In [1]: import numpy as np

In [2]: from numpy import linalg as LA

In [3]: np.set_printoptions(precision=1, suppress=True, linewidth=120, floatmode="fixed")

In [4]: feats = np.array([[-1, 2], [0, -3]])

In [5]: # triangular: eigenvalues sit on the diagonal

In [6]: u = np.array([1, -2])

In [7]: np.convolve(feats[1], u)
Out[7]: array([ 0, -3,  6])

In [8]: print(np.array([np.convolve(row, u, "same") for row in feats]))
[[-1  4]
 [ 0 -3]]

In [9]: A2 = LA.inv(feats)

In [10]: print(np.allclose(A2, feats.T))
False

In [11]: [int(LA.matrix_rank(LA.matrix_power(feats, p))) for p in range(1, 3)]
Out[11]: [2, 2]

In [12]: print(np.sort(LA.eigvals(feats)))
[-3.0 -1.0]

In [13]: LA.matrix_rank(feats - feats[0, 0] * np.eye(2))
Out[13]: np.int64(1)

In [14]: rng = np.random.default_rng(82)

In [15]: data = (rng.random((4, 4)) < 0.3) + np.eye(4)

In [16]: data /= data.sum(axis=1, keepdims=True)

In [17]: data
Out[17]: 
array([[0.5, 0.0, 0.5, 0.0],
       [0.0, 0.5, 0.5, 0.0],
       [0.0, 0.5, 0.5, 0.0],
       [0.0, 0.3, 0.3, 0.3]])

In [18]: round(np.trace(data), 1)
Out[18]: np.float64(1.8)

In [19]: np.round(LA.matrix_power(data, 3), 1) + 0
Out[19]: 
array([[0.1, 0.4, 0.5, 0.0],
       [0.0, 0.5, 0.5, 0.0],
       [0.0, 0.5, 0.5, 0.0],
       [0.0, 0.5, 0.5, 0.0]])

In [20]: data @ data
Out[20]: 
array([[0.2, 0.2, 0.5, 0.0],
       [0.0, 0.5, 0.5, 0.0],
       [0.0, 0.5, 0.5, 0.0],
       [0.0, 0.4, 0.4, 0.1]])

In [21]: m1 = np.array([[0.7, 0.0, 0.3], [0.5, 0.5, 0.0], [0.0, 0.0, 1.0]])

In [22]: m1
Out[22]: 
array([[0.7, 0.0, 0.3],
       [0.5, 0.5, 0.0],
       [0.0, 0.0, 1.0]])

In [23]: # rows sum to 1

In [24]: u = np.array([-5, -4, -1])

In [25]: A2 = m1 + np.outer(u, np.eye(3)[1])

In [26]: LA.matrix_rank(LA.inv(A2) - LA.inv(m1), tol=1e-8)
Out[26]: np.int64(1)

In [27]: def softmax(z):
    ...:     e = np.exp(z - z.max(axis=-1, keepdims=True))
    ...:     return e / e.sum(axis=-1, keepdims=True)
    ...: 

In [28]: softmax(m1[1])
Out[28]: array([0.4, 0.4, 0.2])

In [29]: softmax(m1[1] + -3)
Out[29]: array([0.4, 0.4, 0.2])

In [30]: S = m1 @ m1.T / np.sqrt(3)

In [31]: print(softmax(S)[1] @ m1)
[0.4 0.2 0.4]

In [32]: softmax(S + np.triu(np.full(S.shape, -np.inf), 1))
Out[32]: 
array([[1.0, 0.0, 0.0],
       [0.5, 0.5, 0.0],
       [0.3, 0.3, 0.4]])

In [33]: softmax(S).round(6).argmax(axis=1)
Out[33]: array([0, 1, 2])

In [34]: softmax(S)
Out[34]: 
array([[0.4, 0.3, 0.3],
       [0.3, 0.4, 0.3],
       [0.3, 0.3, 0.4]])

In [35]: M = np.array([[-0.5, -0.3, -0.1],
    ...:     [2.1, 0.9, -0.3],
    ...:     [-0.3, -0.1, 0.0],
    ...:     [2.0, 0.9, -0.1],
    ...:     [-2.9, -1.7, -0.1],
    ...:     [-1.3, -0.5, -0.1],
    ...:     [-0.3, -0.3, 0.1],
    ...:     [-1.0, -0.3, -0.1],
    ...:     [0.3, 0.1, -0.1],
    ...:     [1.1, 0.4, -0.1],
    ...:     [2.4, 1.2, -0.1],
    ...:     [-0.5, -0.2, -0.1],
    ...:     [-2.9, -1.6, 0.1],
    ...:     [-2.0, -0.8, -0.1],
    ...:     [-1.5, -0.7, -0.1],
    ...:     [-2.0, -1.0, 0.0],
    ...:     [-0.8, -0.4, 0.1]])

In [36]: np.zeros(17, 3)
Traceback (most recent call last):
  Cell In[36], line 1
    np.zeros(17, 3)
TypeError: Cannot interpret '3' as a data type


In [37]: np.unravel_index(np.abs(M).argmax(), M.shape)
Out[37]: (np.int64(4), np.int64(0))

In [38]: M - M[0]
Out[38]: 
array([[ 0.0,  0.0,  0.0],
       [ 2.6,  1.2, -0.2],
       [ 0.2,  0.2,  0.1],
       [ 2.5,  1.2,  0.0],
       [-2.4, -1.4,  0.0],
       [-0.8, -0.2,  0.0],
       [ 0.2,  0.0,  0.2],
       [-0.5,  0.0,  0.0],
       [ 0.8,  0.4,  0.0],
       [ 1.6,  0.7,  0.0],
       [ 2.9,  1.5,  0.0],
       [ 0.0,  0.1,  0.0],
       [-2.4, -1.3,  0.2],
       [-1.5, -0.5,  0.0],
       [-1.0, -0.4,  0.0],
       [-1.5, -0.7,  0.1],
       [-0.3, -0.1,  0.2]])

In [39]: np.count_nonzero(M)
Out[39]: np.int64(49)

In [40]: np.abs(M).max()
Out[40]: np.float64(2.9)

In [41]: round(LA.norm(M), 1)
Out[41]: np.float64(7.6)

In [42]: W0 = np.load("data.npy")

In [43]: W0
Out[43]: 
array([[4.0, 9.3, 0.7],
       [3.8, 8.6, 1.6],
       [3.7, 9.6, 0.7],
       [3.8, 8.7, 1.4],
       [4.3, 8.9, 1.6],
       [4.1, 8.8, 0.6],
       [3.8, 8.9, 1.0],
       [4.0, 7.4, 9.4],
       [4.0, 7.3, 9.2],
       [4.1, 6.4, 9.0],
       [3.8, 7.2, 8.9],
       [4.1, 7.1, 9.1],
       [4.1, 7.0, 9.0],
       [3.9, 7.1, 8.9],
       [8.0, 1.9, 5.3],
       [8.4, 2.5, 4.8],
       [8.5, 2.1, 5.2],
       [7.8, 1.8, 4.7],
       [8.2, 2.3, 5.6],
       [8.0, 2.5, 5.1],
       [7.9, 2.6, 4.9]])

In [44]: Xs = (W0 - W0.mean(axis=0)) / W0.std(axis=0)

In [45]: np.argwhere(np.abs(Xs) > 2)
Out[45]: array([], shape=(0, 2), dtype=int64)

In [46]: b = LA.lstsq(np.delete(Xs, 1, axis=1), Xs[:, 1])[0]

In [47]: print(b)
[-1.0 -0.3]

In [48]: np.abs(b).argmax()
Out[48]: np.int64(0)

In [49]: lab = W0[:, 0] > np.median(W0[:, 0])

In [50]: u = W0[lab].mean(axis=0) - W0[~lab].mean(axis=0)

In [51]: lab.astype(int)
Out[51]: array([0, 0, 0, 0, 1, 0, 0, 0, 0, 0, 0, 0, 0, 0, 1, 1, 1, 1, 1, 1, 1])

In [52]: ((W0 - W0.mean(axis=0)) @ u > 0).astype(int)
Out[52]: array([0, 0, 0, 0, 0, 0, 0, 0, 0, 0, 0, 0, 0, 0, 1, 1, 1, 1, 1, 1, 1])

In [53]: round((((W0 - W0.mean(axis=0)) @ u > 0) == lab).mean(), 1)
Out[53]: np.float64(1.0)

In [54]: A = np.array([[-2, -1, 2, 3], [-3, -1, 3, 1], [1, 3, -3, 0]])

In [55]: A[-1] = A[0] + -2 * A[1]

In [56]: A
Out[56]: 
array([[-2, -1,  2,  3],
       [-3, -1,  3,  1],
       [ 4,  1, -4,  1]])

In [57]: A2 = A[0, 0] * A[1:] - np.outer(A[1:, 0], A[0])

In [58]: A2
Out[58]: 
array([[  0,  -1,   0,   7],
       [  0,   2,   0, -14]])

In [59]: print(A[:, 0] / A[0, 0])
[ 1.0  1.5 -2.0]

In [60]: arr = np.loadtxt("layer5.csv", delimiter=",")

In [61]: print(arr.round(1) + 0)
[[ 4.8  3.1  2.8]
 [ 0.6 -2.6 -1.4]
 [-0.8 -4.4 -2.8]
 [-1.3 -5.1 -3.3]
 [ 2.5  0.0  0.5]
 [ 1.1 -1.8 -0.9]
 [ 1.6 -1.2 -0.4]
 [-0.1 -3.5 -2.1]
 [ 1.1 -1.8 -0.9]
 [-2.1 -6.2 -4.1]
 [ 0.8 -2.3 -1.2]
 [ 0.4 -2.8 -1.6]
 [ 7.4  6.5  5.4]
 [ 1.5 -1.4 -0.5]
 [ 3.7  1.6  1.7]
 [-4.9 -9.8 -6.9]
 [ 3.2  0.9  1.2]
 [ 1.3 -1.5 -0.7]
 [-3.1 -7.5 -5.1]
 [ 3.8  1.8  1.8]
 [-0.5 -3.9 -2.5]
 [ 4.4  2.5  2.4]]

In [62]: # rank 2

In [63]: cov = np.cov(arr, rowvar=False)

In [64]: print(np.corrcoef(arr[:, 2], arr[:, 1])[0, 1])
1.0

In [65]: print(np.argsort(-arr.std(axis=0).round(6), kind="stable"))
[1 0 2]

In [66]: lab = arr[:, 0] > np.median(arr[:, 0])

In [67]: u = arr[lab].mean(axis=0) - arr[~lab].mean(axis=0)

In [68]: ((arr - arr.mean(axis=0)) @ u > 0).astype(int)
Out[68]: array([1, 0, 0, 0, 1, 0, 1, 0, 0, 0, 0, 0, 1, 1, 1, 0, 1, 1, 0, 1, 0, 1])

In [69]: print(lab.astype(int))
[1 0 0 0 1 0 1 0 1 0 0 0 1 1 1 0 1 1 0 1 0 1]

In [70]: A2 = arr / LA.norm(arr, axis=1, keepdims=True)

In [71]: cov = A2 @ A2.T

In [72]: cov[10]
Out[72]: 
array([-0.4,  1.0,  0.9,  0.9,  0.2,  1.0,  0.8,  1.0,  1.0,  0.8,  1.0,  1.0, -0.5,  0.9, -0.3,  0.8, -0.1,  0.9,
        0.8, -0.3,  0.9, -0.4])

In [73]: print(np.argwhere(np.triu(np.abs(cov) > 0.95, 1)))
[[ 0 12]
 [ 0 14]
 [ 0 16]
 [ 0 19]
 [ 0 21]
 [ 1  5]
 [ 1  7]
 [ 1 10]
 [ 1 11]
 [ 1 20]
 [ 2  3]
 [ 2  7]
 [ 2  9]
 [ 2 11]
 [ 2 15]
 [ 2 18]
 [ 2 20]
 [ 3  7]
 [ 3  9]
 [ 3 15]
 [ 3 18]
 [ 3 20]
 [ 4 16]
 [ 5  8]
 [ 5 10]
 [ 5 13]
 [ 5 17]
 [ 6 13]
 [ 6 17]
 [ 7  9]
 [ 7 10]
 [ 7 11]
 [ 7 18]
 [ 7 20]
 [ 8 10]
 [ 8 13]
 [ 8 17]
 [ 9 15]
 [ 9 18]
 [ 9 20]
 [10 11]
 [11 20]
 [12 14]
 [12 19]
 [12 21]
 [13 17]
 [14 16]
 [14 19]
 [14 21]
 [15 18]
 [15 20]
 [16 19]
 [16 21]
 [18 20]
 [19 21]]

In [74]: print(round(float(np.degrees(np.arccos(np.clip(cov[10, 12], -1, 1)))), 1))
122.0

In [75]: K = np.array([[16, 12, 0, 12], [12, 9, 0, 9], [0, 0, 0, 0], [12, 9, 0, 9]])

In [76]: K
Out[76]: 
array([[16, 12,  0, 12],
       [12,  9,  0,  9],
       [ 0,  0,  0,  0],
       [12,  9,  0,  9]])

In [77]: # column 3 repeats column 1

In [78]: left, s, Vh = LA.svd(K)

In [79]: V = Vh[:(s > 1e-8).sum()]

In [80]: x = K[1] + -1 * K[0] + rng.integers(2) * np.eye(4)[0]

In [81]: x
Out[81]: array([-4.0, -3.0,  0.0, -3.0])

In [82]: print(np.diag(V.T @ V))
[0.5 0.3 0.0 0.3]

In [83]: np.allclose(V.T @ V @ x, x)
Out[83]: True

In [84]: round(float(LA.det(K)), 1)
Out[84]: 0.0

In [85]: (K != 0).astype(int)
Out[85]: 
array([[1, 1, 0, 1],
       [1, 1, 0, 1],
       [0, 0, 0, 0],
       [1, 1, 0, 1]])

In [86]: K @ K
Out[86]: 
array([[544, 408,   0, 408],
       [408, 306,   0, 306],
       [  0,   0,   0,   0],
       [408, 306,   0, 306]])

In [87]: print(round(float(LA.det(2 * K)), 1), round(float(LA.det(K)), 1))
0.0 0.0

In [88]: round(float(LA.det(K[::-1])), 1)
Out[88]: 0.0

In [89]: left, s, Vh = LA.svd(K)

In [90]: s.round(1) + 0
Out[90]: array([34.0,  0.0,  0.0,  0.0])

In [91]: A2 = left[:, :1] @ np.diag(s[:1]) @ Vh[:1]

In [92]: round(float(LA.norm(K - A2, 2)), 1), round(float(s[1]), 1)
Out[92]: (0.0, 0.0)

In [93]: LA.matrix_rank(K, rtol=0.05)
Out[93]: np.int64(1)

In [94]: LA.matrix_rank(A2)
Out[94]: np.int64(1)

In [95]: evals, V = LA.eigh(K)

In [96]: x = np.array([-2, 4, -1, -5])

In [97]: LA.eigvalsh(K[1:, 1:])
Out[97]: array([ 0.0,  0.0, 18.0])

In [98]: (np.sign(V[:, -1].round(6)) == np.sign(V[0, -1].round(6))).astype(int)
Out[98]: array([1, 1, 0, 1])

In [99]: print(V * np.maximum(evals, 0) @ V.T)
[[16.0 12.0  0.0 12.0]
 [12.0  9.0  0.0  9.0]
 [ 0.0  0.0  0.0  0.0]
 [12.0  9.0  0.0  9.0]]

In [100]: V * np.abs(evals) @ V.T
Out[100]: 
array([[16.0, 12.0,  0.0, 12.0],
       [12.0,  9.0,  0.0,  9.0],
       [ 0.0,  0.0,  0.0,  0.0],
       [12.0,  9.0,  0.0,  9.0]])

In [101]: np.abs(K).sum(axis=1).max(), np.abs(evals).max()
Out[101]: (np.int64(40), np.float64(34.0))

In [102]: round(x @ K @ x / (x @ x), 1), round(float(evals[0]), 1), evals[-1]
Out[102]: (np.float64(2.6), -0.0, np.float64(34.0))
